$ python -q
>>> import numpy as np
>>> import numpy.linalg as la
>>> np.set_printoptions(precision=2, suppress=True, linewidth=160, legacy="1.25")
>>> K = np.loadtxt("run17.csv", delimiter=",")
>>> K
array([[ 7.57,  1.9 , -0.9 ],
       [-6.38, -1.6 , -0.4 ],
       [ 3.61,  0.9 , -1.4 ],
       [-3.62, -0.9 ,  0.6 ],
       [ 7.57,  1.9 , -0.2 ],
       [ 0.79,  0.2 , -0.6 ],
       [-0.41, -0.1 , -1.4 ],
       [-1.99, -0.5 ,  0.2 ],
       [-1.2 , -0.3 , -1.5 ],
       [ 1.2 ,  0.3 , -0.5 ],
       [-4.78, -1.2 ,  0.1 ],
       [-1.2 , -0.3 , -0.3 ],
       [-4.81, -1.2 , -0.6 ],
       [ 2.79,  0.7 , -0.1 ],
       [ 2.  ,  0.5 , -1.3 ]])
>>> # column 0 dominates
>>> x = np.array([1, 1, 1])
>>> h1 = np.maximum(K @ x, 0)
>>> K.T @ h1
array([159.64,  40.05, -16.55])
>>> np.maximum(K @ x, 0) - np.maximum(-K @ x, 0)
array([ 8.57, -8.38,  3.11, -3.92,  9.27,  0.39, -1.91, -2.29, -3.  ,  1.  , -5.88, -1.8 , -6.61,  3.39,  1.2 ])
>>> np.tanh(K @ x)
array([ 1.  , -1.  ,  1.  , -1.  ,  1.  ,  0.37, -0.96, -0.98, -1.  ,  0.76, -1.  , -0.95, -1.  ,  1.  ,  0.83])
>>> idx = K[:, 0] > np.median(K[:, 0])
>>> u = K[idx].mean(axis=0) - K[~idx].mean(axis=0)
>>> idx.astype(int)
array([1, 0, 1, 0, 1, 1, 0, 0, 0, 1, 0, 0, 0, 1, 1])
>>> (((K - K.mean(axis=0)) @ u > 0) == idx).mean()
1.0
>>> ((K - K.mean(axis=0)) @ u > 0).astype(int)
array([1, 0, 1, 0, 1, 1, 0, 0, 0, 1, 0, 0, 0, 1, 1])
>>> x = np.array([0, 0, -3])
>>> np.einsum("ij,j->i", K, x)
array([ 2.7,  1.2,  4.2, -1.8,  0.6,  1.8,  4.2, -0.6,  4.5,  1.5, -0.3,  0.9,  1.8,  0.3,  3.9])
>>> K @ np.ones(3)
array([ 8.57, -8.38,  3.11, -3.92,  9.27,  0.39, -1.91, -2.29, -3.  ,  1.  , -5.88, -1.8 , -6.61,  3.39,  1.2 ])
>>> K * x
array([[ 0. ,  0. ,  2.7],
       [-0. , -0. ,  1.2],
       [ 0. ,  0. ,  4.2],
       [-0. , -0. , -1.8],
       [ 0. ,  0. ,  0.6],
       [ 0. ,  0. ,  1.8],
       [-0. , -0. ,  4.2],
       [-0. , -0. , -0.6],
       [-0. , -0. ,  4.5],
       [ 0. ,  0. ,  1.5],
       [-0. , -0. , -0.3],
       [-0. , -0. ,  0.9],
       [-0. , -0. ,  1.8],
       [ 0. ,  0. ,  0.3],
       [ 0. ,  0. ,  3.9]])
>>> K @ np.eye(3)[1]
array([ 1.9, -1.6,  0.9, -0.9,  1.9,  0.2, -0.1, -0.5, -0.3,  0.3, -1.2, -0.3, -1.2,  0.7,  0.5])
>>> np.sign((K @ x).round(6))
array([ 1.,  1.,  1., -1.,  1.,  1.,  1., -1.,  1.,  1., -1.,  1.,  1.,  1.,  1.])
